In [1]: import numpy as np

In [2]: np.set_printoptions(precision=3, suppress=True, linewidth=120, floatmode="fixed")

In [3]: rd = lambda a: np.round(a, 3) + 0

In [4]: K = np.load("out13.npy")

In [5]: print(K)
[[-2.000  1.000  1.000  1.000  1.000  1.000  1.000  1.000]
 [ 1.000 -2.000  1.000  1.000  1.000  1.000  1.000  1.000]
 [ 1.000  1.000 -2.000  1.000  1.000  1.000  1.000  1.000]
 [ 1.000  1.000  1.000 -2.000  1.000  1.000  1.000  1.000]
 [ 1.000  1.000  1.000  1.000 -2.000  1.000  1.000  1.000]
 [ 1.000  1.000  1.000  1.000  1.000 -2.000  1.000  1.000]
 [ 1.000  1.000  1.000  1.000  1.000  1.000 -2.000  1.000]
 [ 1.000  1.000  1.000  1.000  1.000  1.000  1.000 -2.000]]

In [6]: print(np.trace(K))
-16.0

In [7]: print((K + K.T) / 2)
[[-2.000  1.000  1.000  1.000  1.000  1.000  1.000  1.000]
 [ 1.000 -2.000  1.000  1.000  1.000  1.000  1.000  1.000]
 [ 1.000  1.000 -2.000  1.000  1.000  1.000  1.000  1.000]
 [ 1.000  1.000  1.000 -2.000  1.000  1.000  1.000  1.000]
 [ 1.000  1.000  1.000  1.000 -2.000  1.000  1.000  1.000]
 [ 1.000  1.000  1.000  1.000  1.000 -2.000  1.000  1.000]
 [ 1.000  1.000  1.000  1.000  1.000  1.000 -2.000  1.000]
 [ 1.000  1.000  1.000  1.000  1.000  1.000  1.000 -2.000]]

In [8]: print(rd(np.linalg.matrix_power(K, 3)))
[[-8.000 19.000 19.000 19.000 19.000 19.000 19.000 19.000]
 [19.000 -8.000 19.000 19.000 19.000 19.000 19.000 19.000]
 [19.000 19.000 -8.000 19.000 19.000 19.000 19.000 19.000]
 [19.000 19.000 19.000 -8.000 19.000 19.000 19.000 19.000]
 [19.000 19.000 19.000 19.000 -8.000 19.000 19.000 19.000]
 [19.000 19.000 19.000 19.000 19.000 -8.000 19.000 19.000]
 [19.000 19.000 19.000 19.000 19.000 19.000 -8.000 19.000]
 [19.000 19.000 19.000 19.000 19.000 19.000 19.000 -8.000]]

In [9]: mat = np.loadtxt("layer1.csv", delimiter=",")

In [10]: print(rd(mat))
[[ 0.038 -0.962 -0.192  0.192]
 [-0.962  0.038 -0.192  0.192]
 [-0.192 -0.192  0.962  0.038]
 [ 0.192  0.192  0.038  0.962]]

In [11]: rng = np.random.default_rng(5777)

In [12]: z = rng.permutation(4)

In [13]: Y = mat[:, z] * rng.choice([-1, 1], 4)

In [14]: print(rd(Y))
[[-0.192  0.192  0.962  0.038]
 [-0.192  0.192 -0.038 -0.962]
 [-0.038 -0.962  0.192 -0.192]
 [-0.962 -0.038 -0.192  0.192]]

In [15]: left, _, vt = np.linalg.svd(mat.T @ Y)

In [16]: print(z)
[3 2 1 0]

In [17]: print(rd(left @ vt))
[[ 0.000  0.000  0.000  1.000]
 [ 0.000  0.000 -1.000  0.000]
 [ 0.000 -1.000  0.000  0.000]
 [-1.000  0.000  0.000  0.000]]

In [18]: print(np.allclose(Y @ Y.T, Y.T @ Y))
True

In [19]: print(rd(np.abs(np.linalg.eigvals(Y)).max()))
1.0

In [20]: F = np.loadtxt("sample13.csv", delimiter=",")

In [21]: print(F)
[[ 1.920  1.968 -0.984  1.945]
 [ 1.998  2.070 -0.997  1.891]
 [ 1.972  2.004 -0.961  2.120]
 [ 1.951  1.968 -1.067  1.967]
 [ 2.001  1.953 -0.942  1.909]
 [ 2.022  1.926 -1.007  2.011]
 [ 2.079  2.045 -1.003  2.056]
 [ 0.999  2.005 -3.055 -2.947]
 [ 1.008  1.976 -3.014 -2.965]
 [ 1.093  1.996 -2.985 -2.880]
 [ 0.995  2.013 -2.903 -2.998]
 [ 1.000  2.017 -3.074 -3.003]
 [ 1.028  2.029 -2.956 -2.907]
 [ 0.976  2.047 -2.973 -2.969]
 [-1.953 -2.032 -0.953  1.084]
 [-1.991 -1.989 -1.026  1.064]
 [-1.987 -1.931 -1.054  0.861]
 [-2.004 -1.972 -1.008  0.997]
 [-1.908 -2.107 -1.103  0.996]
 [-2.069 -1.983 -1.014  1.014]
 [-1.973 -1.911 -0.986  1.099]]

In [22]: def softmax(z):
    ...:     e = np.exp(z - z.max(axis=-1, keepdims=True))
    ...:     return e / e.sum(axis=-1, keepdims=True)
    ...: 

In [23]: print(rd(softmax(F[14])))
[0.039 0.036 0.107 0.818]

In [24]: print(rd(softmax(F[14] + -3)))
[0.039 0.036 0.107 0.818]

In [25]: S = F @ F.T / np.sqrt(4)

In [26]: print(softmax(S).round(6).argmax(axis=1))
[ 6  6  6  6  6  6  6 11 11 11 11 11 11 11 18 19 19 19 18 19 19]

In [27]: print(rd(softmax(S)[14] @ F))
[-1.980 -1.989 -1.022  1.018]

In [28]: z = rng.permutation(4)

In [29]: Y = F[:, z] * rng.choice([-1, 1], 4)

In [30]: print(Y)
[[-1.920 -1.945  0.984 -1.968]
 [-1.998 -1.891  0.997 -2.070]
 [-1.972 -2.120  0.961 -2.004]
 [-1.951 -1.967  1.067 -1.968]
 [-2.001 -1.909  0.942 -1.953]
 [-2.022 -2.011  1.007 -1.926]
 [-2.079 -2.056  1.003 -2.045]
 [-0.999  2.947  3.055 -2.005]
 [-1.008  2.965  3.014 -1.976]
 [-1.093  2.880  2.985 -1.996]
 [-0.995  2.998  2.903 -2.013]
 [-1.000  3.003  3.074 -2.017]
 [-1.028  2.907  2.956 -2.029]
 [-0.976  2.969  2.973 -2.047]
 [ 1.953 -1.084  0.953  2.032]
 [ 1.991 -1.064  1.026  1.989]
 [ 1.987 -0.861  1.054  1.931]
 [ 2.004 -0.997  1.008  1.972]
 [ 1.908 -0.996  1.103  2.107]
 [ 2.069 -1.014  1.014  1.983]
 [ 1.973 -1.099  0.986  1.911]]

In [31]: left, _, vt = np.linalg.svd(F.T @ Y)

In [32]: print(rd(np.linalg.lstsq(F, Y)[0]))
[[-1.000  0.000  0.000  0.000]
 [ 0.000  0.000  0.000 -1.000]
 [ 0.000  0.000 -1.000  0.000]
 [ 0.000 -1.000  0.000  0.000]]

In [33]: print(z)
[0 3 2 1]

In [34]: print(rd(left @ vt))
[[-1.000  0.000  0.000  0.000]
 [ 0.000  0.000  0.000 -1.000]
 [ 0.000  0.000 -1.000  0.000]
 [ 0.000 -1.000  0.000  0.000]]

In [35]: Xs = F - F.mean(axis=0)

In [36]: vecs = np.linalg.svd(Xs)[2][:3]

In [37]: Y = Xs - Xs @ vecs.T @ vecs

In [38]: print(np.linalg.norm(Y, axis=1).round(6).argmax())
4

In [39]: print(rd(np.cov(Xs @ vecs.T, rowvar=False)))
[[7.849 0.000 0.000]
 [0.000 4.591 0.000]
 [0.000 0.000 0.003]]

In [40]: print(rd((Xs @ vecs.T).std(axis=0)))
[2.734 2.091 0.052]

In [41]: print(rd(Y.std(axis=0)))
[0.017 0.014 0.026 0.014]

In [42]: print(rd(np.linalg.norm(F, 1)), rd(np.linalg.norm(F, np.inf)))
41.942 9.094

In [43]: print(rd(np.linalg.norm(F, 2)))
13.691

In [44]: print(rd(np.linalg.norm(F) ** 2 / np.linalg.norm(F, 2) ** 2))
1.704

In [45]: print(rd(np.linalg.norm(F, axis=0)))
[7.909 9.155 8.776 9.795]

In [46]: print(rd(np.linalg.norm(F[18], 1)), rd(np.linalg.norm(F[18], np.inf)))
6.114 2.107

In [47]: Z = np.sign(np.array([[3, 1, -1, 0], [2, 2, -1, 3], [2, 3, 0, -3], [-1, -2, -3, -1]]))

In [48]: Y = (np.tril(Z, -1) + np.eye(4)) @ (np.triu(Z, 1) + np.eye(4))

In [49]: vals = np.array([0, -1, -1, 1])

In [50]: A = np.rint(Y * vals @ np.linalg.inv(Y)) + 0

In [51]: print(A)
[[ 1.000 -1.000  1.000  1.000]
 [ 2.000 -2.000  3.000  3.000]
 [ 2.000 -1.000  0.000  1.000]
 [-2.000  1.000  1.000  0.000]]

In [52]: # rank 3

In [53]: x = np.array([-2, 0, -2, 0])

In [54]: y = F @ x

In [55]: print(rd(np.linalg.pinv(F) @ F))
[[1.000 0.000 0.000 0.000]
 [0.000 1.000 0.000 0.000]
 [0.000 0.000 1.000 0.000]
 [0.000 0.000 0.000 1.000]]

In [56]: y = y + 0.3 * rng.normal(size=21)

In [57]: print(rd(y))
[-1.834 -1.795 -1.738 -1.728 -1.736 -2.071 -2.245  4.202  3.720  3.501  3.374  4.372  3.750  4.154  6.010  5.925  5.787
  6.466  5.465  5.937  5.408]

In [58]: coef, *_ = np.linalg.lstsq(F, y)

In [59]: print([round(float(np.linalg.norm(np.linalg.solve(F.T @ F + lam * np.eye(4), F.T @ y))), 2) for lam in (0, 1, 10, 100)])
[3.56, 2.47, 2.11, 0.92]

In [60]: print(rd(np.linalg.norm(y - F @ coef)))
1.136

In [61]: print(rd(coef))
[-2.927  0.958 -1.777  0.140]
